$ python -q
>>> import numpy as np
>>> np.set_printoptions(precision=2, suppress=True, linewidth=100)
>>> tidy = lambda a: np.round(a, 2) + 0
>>> E = np.diag(5 * np.array([-1, -2, -8, 2])) + np.array([[5, 6, -7, 2], [9, 1, -8, -6], [6, 7, -9, -2], [-9, 9, -9, 3]])
>>> E
array([[  0,   6,  -7,   2],
       [  9,  -9,  -8,  -6],
       [  6,   7, -49,  -2],
       [ -9,   9,  -9,  13]])
>>> w, evecs = np.linalg.eig(E)
>>> tidy(w)
array([-47.15, -10.77,  10.5 ,   2.42])
>>> tidy(np.sort(np.linalg.eigvals(E @ E)))
array([   5.87,  110.22,  116.07, 2222.85])
>>> out = np.linalg.inv(E)
>>> print(tidy(np.linalg.cond(E)))
25.51
>>> tidy(np.linalg.det(E) * out)
array([[ 4499.,  2411., -1083.,   254.],
       [ 2445.,  -570.,  -135.,  -660.],
       [  819.,   126.,  -378.,  -126.],
       [ 1989.,  2151.,  -918.,  1539.]])
>>> (np.abs(out) > 1e-9).astype(int)
array([[1, 1, 1, 1],
       [1, 1, 1, 1],
       [1, 1, 1, 1],
       [1, 1, 1, 1]])
>>> tidy(np.linalg.slogdet(E)[0])
np.float64(1.0)
>>> tidy(np.linalg.inv(out))
array([[  0.,   6.,  -7.,   2.],
       [  9.,  -9.,  -8.,  -6.],
       [  6.,   7., -49.,  -2.],
       [ -9.,   9.,  -9.,  13.]])
>>> def softmax(z):
...     e = np.exp(z - z.max(axis=-1, keepdims=True))
...     return e / e.sum(axis=-1, keepdims=True)
... 
>>> tidy(softmax(E[3] + 3))
array([0.  , 0.02, 0.  , 0.98])
>>> tidy(softmax(E[3]))
array([0.  , 0.02, 0.  , 0.98])
>>> scores = E @ E.T / np.sqrt(4)
>>> tidy(softmax(scores + np.triu(np.full(scores.shape, -np.inf), 1)))
array([[1., 0., 0., 0.],
       [0., 1., 0., 0.],
       [0., 0., 1., 0.],
       [0., 0., 1., 0.]])
>>> W = np.array([[1, 2, 3, 3, 3], [0, 3, 0, 3, 3], [3, 1, 2, 0, 3], [1, 2, 1, 3, 3]])
>>> b = np.array([3, 2, 0, 0, 1])
>>> hid = np.maximum(E @ W + b, 0)
>>> hid
array([[ 0, 17,  0, 24,  4],
       [ 0,  0,  5,  0,  0],
       [ 0,  0,  0, 33,  0],
       [ 0, 28,  0, 39, 13]])
>>> np.linalg.matrix_rank(hid)
np.int64(4)
>>> Z = np.array([[-2, 0, 0], [2, 1, -1], [-1, 1, 1], [2, 0, 2], [-1, 0, 1]])
>>> hid @ Z
array([[ 78,  17,  35],
       [ -5,   5,   5],
       [ 66,   0,  66],
       [121,  28,  63]])
>>> q, evecs = np.linalg.qr(E[:, :1])[0], np.linalg.qr(E[:, 1:])[0]
>>> s = np.linalg.svd(q.T @ evecs, compute_uv=False)
>>> tidy(np.linalg.norm(q @ q.T - evecs @ evecs.T, 2))
np.float64(1.0)
>>> mat = np.array([[2, 1, 7], [8, 0, 6], [5, 6, 2], [4, 8, 8]])
>>> mat
array([[2, 1, 7],
       [8, 0, 6],
       [5, 6, 2],
       [4, 8, 8]])
>>> q, r_ = np.linalg.qr(mat)
>>> tidy(q)
array([[-0.19, -0.02,  0.76],
       [-0.77, -0.59,  0.  ],
       [-0.48,  0.38, -0.56],
       [-0.38,  0.71,  0.33]])
>>> np.allclose(r_.T @ r_, mat.T @ mat)
True
>>> print(tidy(abs(r_[0, 0])), tidy(np.linalg.norm(mat[:, 0])))
10.44 10.44
>>> tidy(q @ r_)
array([[2., 1., 7.],
       [8., 0., 6.],
       [5., 6., 2.],
       [4., 8., 8.]])
>>> np.trace(q @ q.T)
np.float64(3.0)
>>> x0 = np.array([5, 7, 8])
>>> target = mat @ x0
>>> target
array([ 73,  88,  83, 140])
>>> tidy(np.linalg.lstsq(mat, target)[0])
array([5., 7., 8.])
>>> tidy(np.linalg.solve(mat.T @ mat, mat.T @ target))
array([5., 7., 8.])
>>> rng = np.random.default_rng(994709)
>>> target = target + 0.3 * rng.normal(size=4)
>>> tidy(target)
array([ 72.75,  87.81,  82.3 , 140.  ])
>>> b, *_ = np.linalg.lstsq(mat, target)
>>> tidy(np.linalg.norm(target - mat @ b))
np.float64(0.5)
>>> tidy(b)
array([4.94, 6.97, 8.03])
>>> out = np.c_[mat[:, :2] @ np.array([[5, -5], [2, 4]]), np.array([2, -2, 0, -2])]
>>> out
array([[ 12,  -6,   2],
       [ 40, -40,  -2],
       [ 37,  -1,   0],
       [ 36,  12,  -2]])
>>> np.linalg.matrix_rank(np.c_[mat, out])
np.int64(4)
>>> tidy(np.linalg.norm(out - mat @ np.linalg.lstsq(mat, out)[0], axis=0))
array([0.  , 0.  , 2.74])
>>> tidy(np.linalg.norm(np.linalg.qr(mat)[0].T @ out, axis=0) ** 2 / ((out ** 2).sum(axis=0) + 1e-12))
array([1.  , 1.  , 0.37])
>>> tidy(np.linalg.lstsq(mat, out[:, 0])[0])
array([5., 2., 0.])
>>> np.linalg.matrix_rank(out)
np.int64(3)
>>> out = mat + rng.integers(-2, 3, (4, 1)) @ rng.integers(-2, 3, (1, 3))
>>> out
array([[ 1, -1,  9],
       [ 9,  2,  4],
       [ 3,  2,  6],
       [ 4,  8,  8]])
>>> np.linalg.matrix_rank(out - mat, tol=1e-8)
np.int64(1)
>>> tidy(np.linalg.svd(out - mat, compute_uv=False))
array([7.35, 0.  , 0.  ])
>>> q, evecs = np.linalg.qr(mat[:, :1])[0], np.linalg.qr(mat[:, 1:])[0]
>>> s = np.linalg.svd(q.T @ evecs, compute_uv=False)
>>> tidy(np.degrees(np.arccos(s.clip(0, 1))))
array([35.79])
>>> tidy(s)
array([0.81])
>>> out = np.array([[1, 2, -2, -1, -2],
...     [2, 2, 0, 2, -2],
...     [2, -1, -1, -2, 1],
...     [2, 2, 2, -2, 2],
...     [-2, 2, -1, -1, 0]])
>>> A = np.triu(out, 1)
>>> print(A)
[[ 0  2 -2 -1 -2]
 [ 0  0  0  2 -2]
 [ 0  0  0 -2  1]
 [ 0  0  0  0  2]
 [ 0  0  0  0  0]]
>>> labels = rng.permutation(5)
>>> labels
array([1, 0, 3, 2, 4])
>>> out = A[labels][:, labels]
>>> np.trace(out)
np.int64(0)
>>> np.allclose(out, A)
False
>>> out
array([[ 0,  0,  2,  0, -2],
       [ 2,  0, -1, -2, -2],
       [ 0,  0,  0,  0,  2],
       [ 0,  0, -2,  0,  1],
       [ 0,  0,  0,  0,  0]])
>>> gram = A.T @ A
>>> print(np.allclose(gram, gram.T))
True
>>> tidy(np.linalg.svd(A, compute_uv=False) ** 2)
array([17.18, 11.34,  1.48,  0.  ,  0.  ])
>>> X = np.load("a.npy")
>>> print(X)
[[  1.   6.  -4.   0.]
 [ -4.  15.  -8.   0.]
 [ -4.  14.  -7.   0.]
 [ -4.  14. -12.   5.]]
>>> x0 = np.array([1, 2, 0, 0])
>>> np.einsum("ij,j->i", X, x0)
array([13., 26., 24., 24.])
>>> X @ np.ones(4)
array([3., 3., 3., 3.])
>>> np.linalg.norm(X @ x0) <= np.linalg.norm(X, 2) * np.linalg.norm(x0) + 1e-9
np.True_
>>> X @ np.eye(4)[0]
array([ 1., -4., -4., -4.])
